% ipython --no-banner

In [1]: import numpy as np

In [2]: import numpy.linalg as la

In [3]: np.set_printoptions(precision=2, suppress=True, linewidth=160, legacy="1.25")

In [4]: rnd = lambda a: np.round(a, 2) + 0

In [5]: A = np.loadtxt("x.csv", delimiter=",")

In [6]: A
Out[6]: 
array([[-1.,  0.,  0., -2.,  0.,  0.,  0.,  0., -2., -2.,  0.],
       [ 0., -1., -2.,  0., -2.,  0., -2., -2.,  0.,  0.,  0.],
       [ 0., -2., -1.,  0., -2.,  0., -2., -2.,  0.,  0.,  0.],
       [-2.,  0.,  0., -1.,  0.,  0.,  0.,  0., -2., -2.,  0.],
       [ 0., -2., -2.,  0., -1.,  0., -2., -2.,  0.,  0.,  0.],
       [ 0.,  0.,  0.,  0.,  0., -1.,  0.,  0.,  0.,  0., -2.],
       [ 0., -2., -2.,  0., -2.,  0., -1., -2.,  0.,  0.,  0.],
       [ 0., -2., -2.,  0., -2.,  0., -2., -1.,  0.,  0.,  0.],
       [-2.,  0.,  0., -2.,  0.,  0.,  0.,  0., -1., -2.,  0.],
       [-2.,  0.,  0., -2.,  0.,  0.,  0.,  0., -2., -1.,  0.],
       [ 0.,  0.,  0.,  0.,  0., -2.,  0.,  0.,  0.,  0., -1.]])

In [7]: # splits into 3 blocks

In [8]: np.all(la.eigvalsh(A) > 0)
Out[8]: False

In [9]: [round(float(la.det(A[:i, :i])), 2) + 0 for i in range(1, 12)]
Out[9]: [-1.0, 1.0, 3.0, 9.0, 15.0, -15.0, -21.0, -27.0, -45.0, -63.0, -189.0]

In [10]: u, v = A[10], A[4]

In [11]: u @ v
Out[11]: 0.0

In [12]: p = (u @ v) / (u @ u) * u

In [13]: la.matrix_rank(np.outer(u, v))
Out[13]: 1

In [14]: (v - p) @ u
Out[14]: 0.0

In [15]: print(np.outer(u, v))
[[ 0. -0. -0.  0. -0.  0. -0. -0.  0.  0.  0.]
 [ 0. -0. -0.  0. -0.  0. -0. -0.  0.  0.  0.]
 [ 0. -0. -0.  0. -0.  0. -0. -0.  0.  0.  0.]
 [ 0. -0. -0.  0. -0.  0. -0. -0.  0.  0.  0.]
 [ 0. -0. -0.  0. -0.  0. -0. -0.  0.  0.  0.]
 [-0.  4.  4. -0.  2. -0.  4.  4. -0. -0. -0.]
 [ 0. -0. -0.  0. -0.  0. -0. -0.  0.  0.  0.]
 [ 0. -0. -0.  0. -0.  0. -0. -0.  0.  0.  0.]
 [ 0. -0. -0.  0. -0.  0. -0. -0.  0.  0.  0.]
 [ 0. -0. -0.  0. -0.  0. -0. -0.  0.  0.  0.]
 [-0.  2.  2. -0.  1. -0.  2.  2. -0. -0. -0.]]

In [16]: v - p
Out[16]: array([ 0., -2., -2.,  0., -1.,  0., -2., -2.,  0.,  0.,  0.])

In [17]: rnd(A.mean(axis=0))
Out[17]: array([-0.64, -0.82, -0.82, -0.64, -0.82, -0.27, -0.82, -0.82, -0.64, -0.64, -0.27])

In [18]: print(np.count_nonzero(A))
45

In [19]: rnd(la.svd(A, compute_uv=False))
Out[19]: array([9., 7., 3., 1., 1., 1., 1., 1., 1., 1., 1.])

In [20]: np.unravel_index(np.abs(A).argmax(), A.shape)
Out[20]: (0, 3)

In [21]: np.diff(A, axis=0)
Out[21]: 
array([[ 1., -1., -2.,  2., -2.,  0., -2., -2.,  2.,  2.,  0.],
       [ 0., -1.,  1.,  0.,  0.,  0.,  0.,  0.,  0.,  0.,  0.],
       [-2.,  2.,  1., -1.,  2.,  0.,  2.,  2., -2., -2.,  0.],
       [ 2., -2., -2.,  1., -1.,  0., -2., -2.,  2.,  2.,  0.],
       [ 0.,  2.,  2.,  0.,  1., -1.,  2.,  2.,  0.,  0., -2.],
       [ 0., -2., -2.,  0., -2.,  1., -1., -2.,  0.,  0.,  2.],
       [ 0.,  0.,  0.,  0.,  0.,  0., -1.,  1.,  0.,  0.,  0.],
       [-2.,  2.,  2., -2.,  2.,  0.,  2.,  1., -1., -2.,  0.],
       [ 0.,  0.,  0.,  0.,  0.,  0.,  0.,  0., -1.,  1.,  0.],
       [ 2.,  0.,  0.,  2.,  0., -2.,  0.,  0.,  2.,  1., -1.]])

In [22]: rnd(la.norm(A))
Out[22]: 12.12

In [23]: A.shape
Out[23]: (11, 11)

In [24]: G = A.T @ A

In [25]: (A @ A.T).shape
Out[25]: (11, 11)

In [26]: np.trace(G), (A ** 2).sum()
Out[26]: (147.0, 147.0)

In [27]: np.allclose(G, G.T)
Out[27]: True

In [28]: rnd(la.svd(A, compute_uv=False) ** 2)
Out[28]: array([81., 49.,  9.,  1.,  1.,  1.,  1.,  1.,  1.,  1.,  1.])

In [29]: la.matrix_rank(G)
Out[29]: 11

In [30]: Q, R = la.qr(A)

In [31]: np.allclose(R.T @ R, A.T @ A)
Out[31]: True

In [32]: np.trace(Q @ Q.T)
Out[32]: 11.0

In [33]: Q.shape, R.shape
Out[33]: ((11, 11), (11, 11))

In [34]: rnd(Q @ R)
Out[34]: 
array([[-1.,  0.,  0., -2.,  0.,  0.,  0.,  0., -2., -2.,  0.],
       [ 0., -1., -2.,  0., -2.,  0., -2., -2.,  0.,  0.,  0.],
       [ 0., -2., -1.,  0., -2.,  0., -2., -2.,  0.,  0.,  0.],
       [-2.,  0.,  0., -1.,  0.,  0.,  0.,  0., -2., -2.,  0.],
       [ 0., -2., -2.,  0., -1.,  0., -2., -2.,  0.,  0.,  0.],
       [ 0.,  0.,  0.,  0.,  0., -1.,  0.,  0.,  0.,  0., -2.],
       [ 0., -2., -2.,  0., -2.,  0., -1., -2.,  0.,  0.,  0.],
       [ 0., -2., -2.,  0., -2.,  0., -2., -1.,  0.,  0.,  0.],
       [-2.,  0.,  0., -2.,  0.,  0.,  0.,  0., -1., -2.,  0.],
       [-2.,  0.,  0., -2.,  0.,  0.,  0.,  0., -2., -1.,  0.],
       [ 0.,  0.,  0.,  0.,  0., -2.,  0.,  0.,  0.,  0., -1.]])

In [35]: feats = np.load("w.npy")

In [36]: feats
Out[36]: 
array([[0, 0, 0, 0, 0, 0, 0, 0, 0, 0, 0, 0, 0],
       [0, 0, 0, 0, 0, 0, 0, 0, 0, 0, 0, 0, 0],
       [0, 0, 0, 0, 1, 0, 0, 0, 1, 0, 0, 0, 0],
       [0, 0, 0, 0, 0, 0, 1, 0, 0, 0, 0, 0, 0],
       [0, 0, 1, 0, 0, 0, 0, 0, 1, 1, 0, 0, 0],
       [0, 0, 0, 0, 0, 0, 1, 0, 0, 0, 0, 0, 0],
       [0, 0, 0, 1, 0, 1, 0, 0, 0, 0, 0, 0, 0],
       [0, 0, 0, 0, 0, 0, 0, 0, 0, 0, 0, 0, 1],
       [0, 0, 1, 0, 1, 0, 0, 0, 0, 0, 1, 0, 0],
       [0, 0, 0, 0, 1, 0, 0, 0, 0, 0, 0, 0, 1],
       [0, 0, 0, 0, 0, 0, 0, 0, 1, 0, 0, 1, 0],
       [0, 0, 0, 0, 0, 0, 0, 0, 0, 0, 1, 0, 0],
       [0, 0, 0, 0, 0, 0, 0, 1, 0, 1, 0, 0, 0]])

In [37]: rnd(np.sort(la.eigvals(feats).real))
Out[37]: array([-1.85, -1.57, -1.41, -1.  , -0.58,  0.  ,  0.  ,  0.  ,  0.17,  1.  ,  1.41,  1.46,  2.37])

In [38]: m1 = np.loadtxt("mat.csv", delimiter=",")

In [39]: print(rnd(m1))
[[0.2  0.   0.   0.   0.2  0.   0.   0.   0.2  0.2  0.   0.2  0.   0.   0.   0.  ]
 [0.   0.2  0.   0.   0.   0.2  0.   0.   0.2  0.   0.2  0.   0.   0.2  0.   0.  ]
 [0.2  0.   0.2  0.   0.2  0.2  0.   0.   0.2  0.   0.   0.   0.   0.   0.   0.  ]
 [0.   0.   0.   0.2  0.   0.   0.   0.   0.2  0.   0.2  0.   0.2  0.   0.   0.2 ]
 [0.   0.   0.17 0.   0.17 0.   0.   0.   0.17 0.   0.17 0.   0.17 0.17 0.   0.  ]
 [0.   0.   0.   0.17 0.   0.17 0.   0.17 0.   0.   0.   0.17 0.17 0.   0.   0.17]
 [0.14 0.14 0.14 0.   0.   0.14 0.14 0.   0.   0.   0.14 0.   0.14 0.   0.   0.  ]
 [0.   0.14 0.14 0.   0.   0.   0.14 0.14 0.   0.14 0.   0.14 0.   0.   0.   0.14]
 [0.   0.   0.2  0.   0.   0.   0.   0.   0.4  0.   0.2  0.   0.   0.   0.   0.2 ]
 [0.   0.   0.17 0.17 0.   0.   0.   0.17 0.17 0.17 0.17 0.   0.   0.   0.   0.  ]
 [0.   0.   0.   0.17 0.17 0.17 0.   0.   0.   0.17 0.17 0.   0.   0.17 0.   0.  ]
 [0.   0.   0.25 0.   0.25 0.   0.   0.   0.   0.   0.   0.25 0.   0.   0.25 0.  ]
 [0.   0.   0.   0.33 0.33 0.   0.   0.   0.   0.   0.   0.   0.33 0.   0.   0.  ]
 [0.14 0.14 0.   0.   0.14 0.   0.14 0.   0.   0.   0.   0.   0.14 0.14 0.14 0.  ]
 [0.   0.   0.   0.   0.   0.   0.   0.33 0.   0.   0.   0.   0.   0.   0.33 0.33]
 [0.   0.   0.   0.   0.17 0.17 0.   0.17 0.   0.17 0.   0.   0.   0.   0.   0.33]]

In [40]: # rows sum to 1

In [41]: rnd(m1.sum(axis=1))
Out[41]: array([1., 1., 1., 1., 1., 1., 1., 1., 1., 1., 1., 1., 1., 1., 1., 1.])

In [42]: rnd(np.sort(np.abs(la.eigvals(m1)))[::-1])
Out[42]: array([1.  , 0.56, 0.44, 0.37, 0.37, 0.33, 0.33, 0.25, 0.25, 0.21, 0.19, 0.19, 0.18, 0.18, 0.04, 0.04])

In [43]: p = np.eye(16)[5]

In [44]: for _ in range(6):
    ...:     p = p @ m1
    ...:     print(p.round(2))
    ...: 
[0.   0.   0.   0.17 0.   0.17 0.   0.17 0.   0.   0.   0.17 0.17 0.   0.   0.17]
[0.   0.02 0.07 0.12 0.12 0.06 0.02 0.08 0.03 0.05 0.03 0.09 0.12 0.   0.04 0.14]
[0.02 0.02 0.09 0.09 0.13 0.06 0.01 0.07 0.08 0.05 0.07 0.04 0.1  0.03 0.04 0.11]
[0.03 0.02 0.09 0.08 0.12 0.06 0.02 0.06 0.1  0.05 0.08 0.03 0.09 0.04 0.03 0.1 ]
[0.03 0.02 0.09 0.08 0.12 0.06 0.02 0.05 0.11 0.05 0.09 0.03 0.08 0.04 0.02 0.1 ]
[0.03 0.02 0.09 0.08 0.12 0.07 0.02 0.05 0.12 0.05 0.09 0.03 0.08 0.04 0.02 0.1 ]

In [45]: rnd(np.trace(m1))
Out[45]: 3.55

In [46]: rnd(la.det(m1))
Out[46]: 0.0

In [47]: rng = np.random.default_rng(2366)

In [48]: lab = rng.permutation(16)

In [49]: print(lab)
[ 6  7  2  9  0 15 14 13  8  1 12 10  5 11  4  3]

In [50]: B = m1[lab][:, lab]

In [51]: print(rnd(np.trace(B)))
3.55

In [52]: rnd(np.diag(B))
Out[52]: array([0.14, 0.14, 0.2 , 0.17, 0.2 , 0.33, 0.33, 0.14, 0.4 , 0.2 , 0.33, 0.17, 0.17, 0.25, 0.17, 0.2 ])
